$ python3 -q
>>> import numpy as np
>>> from numpy import linalg as LA
>>> np.set_printoptions(precision=2, suppress=True, linewidth=200, sign=" ")
>>> mat = np.loadtxt("layer19.csv", delimiter=",")
>>> mat
array([[ 0.,  0.,  1.,  1.,  1.,  0.,  1.,  0.,  0.,  0.,  1.,  0.],
       [ 0.,  0.,  0.,  0.,  0.,  0.,  0.,  1.,  1.,  1.,  0.,  1.],
       [ 1.,  0.,  0.,  1.,  1.,  0.,  1.,  0.,  0.,  0.,  1.,  0.],
       [ 1.,  0.,  1.,  0.,  1.,  0.,  1.,  0.,  0.,  0.,  1.,  0.],
       [ 1.,  0.,  1.,  1.,  0.,  0.,  1.,  0.,  0.,  0.,  0.,  0.],
       [ 0.,  0.,  0.,  0.,  0.,  0.,  0.,  1.,  1.,  1.,  0.,  1.],
       [ 1.,  0.,  1.,  1.,  1.,  0.,  0.,  0.,  0.,  0.,  1.,  0.],
       [ 0.,  1.,  0.,  0.,  0.,  1.,  0.,  0.,  1.,  1.,  0.,  1.],
       [ 0.,  1.,  0.,  0.,  0.,  1.,  0.,  1.,  0.,  1.,  0.,  1.],
       [ 0.,  1.,  0.,  0.,  0.,  1.,  0.,  1.,  1.,  0.,  0.,  1.],
       [ 1.,  0.,  1.,  1.,  0.,  0.,  1.,  0.,  0.,  0.,  0.,  0.],
       [ 0.,  1.,  0.,  0.,  0.,  1.,  0.,  1.,  1.,  1.,  0.,  0.]])
>>> left, sig, Vh = LA.svd(mat)
>>> V = Vh[:(sig > 1e-8).sum()]
>>> rng = np.random.default_rng(163101)
>>> x0 = mat[6] + -3 * mat[7] + rng.integers(2) * np.eye(12)[7]
>>> print(x0)
[ 1. -3.  1.  1.  1. -3.  0.  0. -3. -3.  1. -3.]
>>> round(float(LA.norm(x0 - V.T @ V @ x0)), 2)
0.0
>>> np.round(V.T @ V, 2) + 0
array([[ 1. ,  0. ,  0. ,  0. ,  0. ,  0. ,  0. ,  0. ,  0. ,  0. ,  0. ,  0. ],
       [ 0. ,  0.5,  0. ,  0. ,  0. ,  0.5,  0. ,  0. ,  0. ,  0. ,  0. ,  0. ],
       [ 0. ,  0. ,  1. ,  0. ,  0. ,  0. ,  0. ,  0. ,  0. ,  0. ,  0. ,  0. ],
       [ 0. ,  0. ,  0. ,  1. ,  0. ,  0. ,  0. ,  0. ,  0. ,  0. ,  0. ,  0. ],
       [ 0. ,  0. ,  0. ,  0. ,  0.5,  0. ,  0. ,  0. ,  0. ,  0. ,  0.5,  0. ],
       [ 0. ,  0.5,  0. ,  0. ,  0. ,  0.5,  0. ,  0. ,  0. ,  0. ,  0. ,  0. ],
       [ 0. ,  0. ,  0. ,  0. ,  0. ,  0. ,  1. ,  0. ,  0. ,  0. ,  0. ,  0. ],
       [ 0. ,  0. ,  0. ,  0. ,  0. ,  0. ,  0. ,  1. ,  0. ,  0. ,  0. ,  0. ],
       [ 0. ,  0. ,  0. ,  0. ,  0. ,  0. ,  0. ,  0. ,  1. ,  0. ,  0. ,  0. ],
       [ 0. ,  0. ,  0. ,  0. ,  0. ,  0. ,  0. ,  0. ,  0. ,  1. ,  0. ,  0. ],
       [ 0. ,  0. ,  0. ,  0. ,  0.5,  0. ,  0. ,  0. ,  0. ,  0. ,  0.5,  0. ],
       [ 0. ,  0. ,  0. ,  0. ,  0. ,  0. ,  0. ,  0. ,  0. ,  0. ,  0. ,  1. ]])
>>> M = np.loadtxt("arr.csv", delimiter=",")
>>> print(M)
[[ 0.07  0.11  0.03 -0.12 -0.02  0.09  0.17]
 [ 0.11  0.53  0.12  0.18 -0.33  0.19  0.21]
 [ 0.03  0.12  0.73  0.22  0.33  0.01  0.16]
 [-0.12  0.18  0.22  0.64 -0.14 -0.12 -0.32]
 [-0.02 -0.33  0.33 -0.14  0.47 -0.1   0.03]
 [ 0.09  0.19  0.01 -0.12 -0.1   0.13  0.21]
 [ 0.17  0.21  0.16 -0.32  0.03  0.21  0.43]]
>>> # symmetric
>>> round(float(LA.det(M)), 2)
-0.0
>>> LA.matrix_power(M, 3)
array([[ 0.07,  0.11,  0.03, -0.12, -0.02,  0.09,  0.17],
       [ 0.11,  0.53,  0.12,  0.18, -0.33,  0.19,  0.21],
       [ 0.03,  0.12,  0.73,  0.22,  0.33,  0.01,  0.16],
       [-0.12,  0.18,  0.22,  0.64, -0.14, -0.12, -0.32],
       [-0.02, -0.33,  0.33, -0.14,  0.47, -0.1 ,  0.03],
       [ 0.09,  0.19,  0.01, -0.12, -0.1 ,  0.13,  0.21],
       [ 0.17,  0.21,  0.16, -0.32,  0.03,  0.21,  0.43]])
>>> ev, V = LA.eigh(M)
>>> x0 = np.array([-1, -1, 2, 1, -1, 0, -2])
>>> print(round(np.abs(M).sum(axis=1).max(), 2), round(np.abs(ev).max(), 2))
1.73 1.0
>>> [round(float(x), 2) for x in LA.svd(M, compute_uv=False)[:3]]
[1.0, 1.0, 1.0]
>>> LA.cond(M) > 100
np.True_
>>> print(LA.matrix_rank(M, rtol=0.1))
3
>>> x0 = np.array([-1, 3, 1, -2, 2, -3, -1])
>>> M @ x0
array([ 0.04, -0.22,  1.11, -0.01,  0.86, -0.07,  0.27])
>>> np.sign((M @ x0).round(6))
array([ 1., -1.,  1., -1.,  1., -1.,  1.])
>>> (M @ x0).argmax()
np.int64(2)
>>> M @ (2 * x0)
array([ 0.07, -0.43,  2.23, -0.02,  1.72, -0.14,  0.54])
>>> M @ np.eye(7)[0]
array([ 0.07,  0.11,  0.03, -0.12, -0.02,  0.09,  0.17])
